In [1]: import numpy as np

In [2]: from numpy import linalg as LA

In [3]: np.set_printoptions(precision=2, suppress=True, linewidth=100)

In [4]: mat = np.array([[1, -2, 4, -8], [1, -1, 1, -1], [1, 0, 0, 0], [1, 1, 1, 1]])

In [5]: P = np.triu(np.array([[-3, 3, 3, -3], [-2, 2, 2, 1], [-2, -1, 1, 1], [3, 1, 0, -3]]), 1) + np.eye(4)

In [6]: B = P @ mat @ LA.inv(P)

In [7]: np.poly(B)
Out[7]: array([ 1., -1.,  6., 22., 12.])

In [8]: np.trace(B), np.trace(mat)
Out[8]: (np.float64(1.0), np.int64(1))

In [9]: P @ mat - mat @ P
Out[9]: 
array([[ 3., -9.,  1., -5.],
       [ 3., -2.,  0.,  4.],
       [ 1., -2., -2.,  4.],
       [ 0., -3., -5.,  1.]])

In [10]: LA.matrix_rank(B)
Out[10]: np.int64(4)

In [11]: F = np.loadtxt("block2.csv", delimiter=",")

In [12]: F
Out[12]: 
array([[-0.47, -0.18,  0.71, -0.31, -0.37],
       [-0.67, -0.34, -0.64, -0.13, -0.1 ],
       [-0.54,  0.76,  0.07,  0.29,  0.19],
       [ 0.17,  0.51, -0.25, -0.74, -0.32],
       [-0.1 , -0.1 ,  0.12, -0.5 ,  0.85]])

In [13]: # keeps lengths

In [14]: rng = np.random.default_rng(5500)

In [15]: idx = rng.permutation(5)

In [16]: idx
Out[16]: array([4, 2, 3, 0, 1])

In [17]: B = F[idx][:, idx]

In [18]: np.round(LA.det(B), 2), round(float(LA.det(F[idx])), 2)
Out[18]: (np.float64(1.0), 1.0)

In [19]: np.diag(B)
Out[19]: array([ 0.85,  0.07, -0.74, -0.47, -0.34])

In [20]: round(float(np.trace(B)), 2)
Out[20]: -0.63

In [21]: B
Out[21]: 
array([[ 0.85,  0.12, -0.5 , -0.1 , -0.1 ],
       [ 0.19,  0.07,  0.29, -0.54,  0.76],
       [-0.32, -0.25, -0.74,  0.17,  0.51],
       [-0.37,  0.71, -0.31, -0.47, -0.18],
       [-0.1 , -0.64, -0.13, -0.67, -0.34]])

In [22]: np.sort(np.abs(LA.eigvals(B)))
Out[22]: array([1., 1., 1., 1., 1.])

In [23]: np.allclose(B, F)
Out[23]: False

In [24]: W2 = np.array([[-5, -2, -4, -3, -4, -4, 4, 0], [-5, -5, -3, -4, -2, 4, 3, 1]])

In [25]: data = np.repeat(W2, 10 // 2, axis=0)

In [26]: data = data + 0.02 * rng.normal(size=data.shape)

In [27]: data.round(2) + 0
Out[27]: 
array([[-4.98, -2.04, -4.02, -3.01, -3.98, -4.01,  3.99, -0.02],
       [-5.  , -2.02, -4.03, -3.02, -3.98, -3.98,  4.02,  0.  ],
       [-5.02, -2.01, -3.99, -3.01, -3.97, -3.99,  4.  , -0.02],
       [-5.  , -2.  , -3.98, -3.01, -4.03, -3.99,  3.98, -0.02],
       [-5.03, -1.99, -4.02, -2.98, -4.01, -4.03,  4.  , -0.02],
       [-5.  , -5.04, -2.98, -3.98, -1.99,  4.02,  2.99,  0.99],
       [-5.  , -4.99, -3.  , -3.97, -2.02,  3.99,  3.  ,  1.  ],
       [-5.  , -4.97, -3.02, -4.02, -1.98,  4.  ,  2.98,  1.02],
       [-4.99, -5.01, -3.01, -4.  , -1.99,  3.99,  3.  ,  0.98],
       [-5.03, -4.99, -2.98, -4.01, -2.01,  4.01,  3.01,  1.03]])

In [28]: x0 = np.array([1, -3, 3, -1, -2, 1, 3, 0])

In [29]: data @ np.ones(8)
Out[29]: array([-18.07, -18.01, -18.02, -18.06, -18.08, -10.99, -10.99, -10.98, -11.02, -10.97])

In [30]: (data * x0).sum(axis=1)
Out[30]: array([ 7.98,  8.03,  7.99,  8.06,  7.86, 22.11, 21.97, 21.78, 21.96, 22.08])

In [31]: data @ np.eye(8)[1]
Out[31]: array([-2.04, -2.02, -2.01, -2.  , -1.99, -5.04, -4.99, -4.97, -5.01, -4.99])

In [32]: data @ (2 * x0)
Out[32]: array([15.97, 16.06, 15.98, 16.13, 15.72, 44.22, 43.94, 43.55, 43.93, 44.16])

In [33]: data @ x0
Out[33]: array([ 7.98,  8.03,  7.99,  8.06,  7.86, 22.11, 21.97, 21.78, 21.96, 22.08])

In [34]: np.sign((data @ x0).round(6))
Out[34]: array([1., 1., 1., 1., 1., 1., 1., 1., 1., 1.])

In [35]: np.einsum("ij,j->i", data, x0)
Out[35]: array([ 7.98,  8.03,  7.99,  8.06,  7.86, 22.11, 21.97, 21.78, 21.96, 22.08])
